$ ipython --no-banner

In [1]: import numpy as np

In [2]: np.set_printoptions(precision=2, suppress=True, linewidth=140, floatmode="fixed")

In [3]: m1 = np.load("sample13.npy")

In [4]: m1
Out[4]: 
array([[ 3.04,  0.92,  0.90,  0.02, -0.92],
       [ 5.13,  3.84,  1.65,  2.19, -0.99],
       [-0.27,  0.44, -0.05,  0.49,  0.21],
       [ 1.51,  0.16,  0.43, -0.27, -0.53]])

In [5]: U, sig, Vh = np.linalg.svd(m1)

In [6]: sig.round(2) + 0
Out[6]: array([7.83, 1.86, 0.00, 0.00])

In [7]: np.argmax(sig[:-1] / (sig[1:] + 1e-6)) + 1
Out[7]: np.int64(2)

In [8]: out = U[:, :2] @ np.diag(sig[:2]) @ Vh[:2]

In [9]: np.linalg.matrix_rank(m1, rtol=0.05)
Out[9]: np.int64(2)

In [10]: np.round(np.linalg.norm(m1 - out) / np.linalg.norm(m1), 2)
Out[10]: np.float64(0.0)

In [11]: round(np.abs(m1 - out).max(), 2)
Out[11]: np.float64(0.0)

In [12]: out
Out[12]: 
array([[ 3.04,  0.92,  0.90,  0.02, -0.92],
       [ 5.13,  3.84,  1.65,  2.19, -0.99],
       [-0.27,  0.44, -0.05,  0.49,  0.21],
       [ 1.51,  0.16,  0.43, -0.27, -0.53]])

In [13]: np.linalg.matrix_rank(out)
Out[13]: np.int64(2)

In [14]: np.linalg.cond(out) > 100
Out[14]: np.True_

In [15]: np.linalg.matrix_rank(out, rtol=0.1)
Out[15]: np.int64(2)

In [16]: rng = np.random.default_rng(44841)

In [17]: M = np.eye(3, dtype=int)[rng.permutation(3)]

In [18]: M
Out[18]: 
array([[0, 1, 0],
       [1, 0, 0],
       [0, 0, 1]])

In [19]: w, vecs = np.linalg.eigh(M)

In [20]: x = np.array([2, 5, 4])

In [21]: x @ M @ x / (x @ x), w[0], w[-1]
Out[21]: (np.float64(0.8), np.float64(-1.0), np.float64(1.0))

In [22]: np.linalg.eigvalsh(M[1:, 1:])
Out[22]: array([0.00, 1.00])

In [23]: np.abs(M).sum(axis=1).max(), np.abs(w).max()
Out[23]: (np.int64(1), np.float64(1.0))
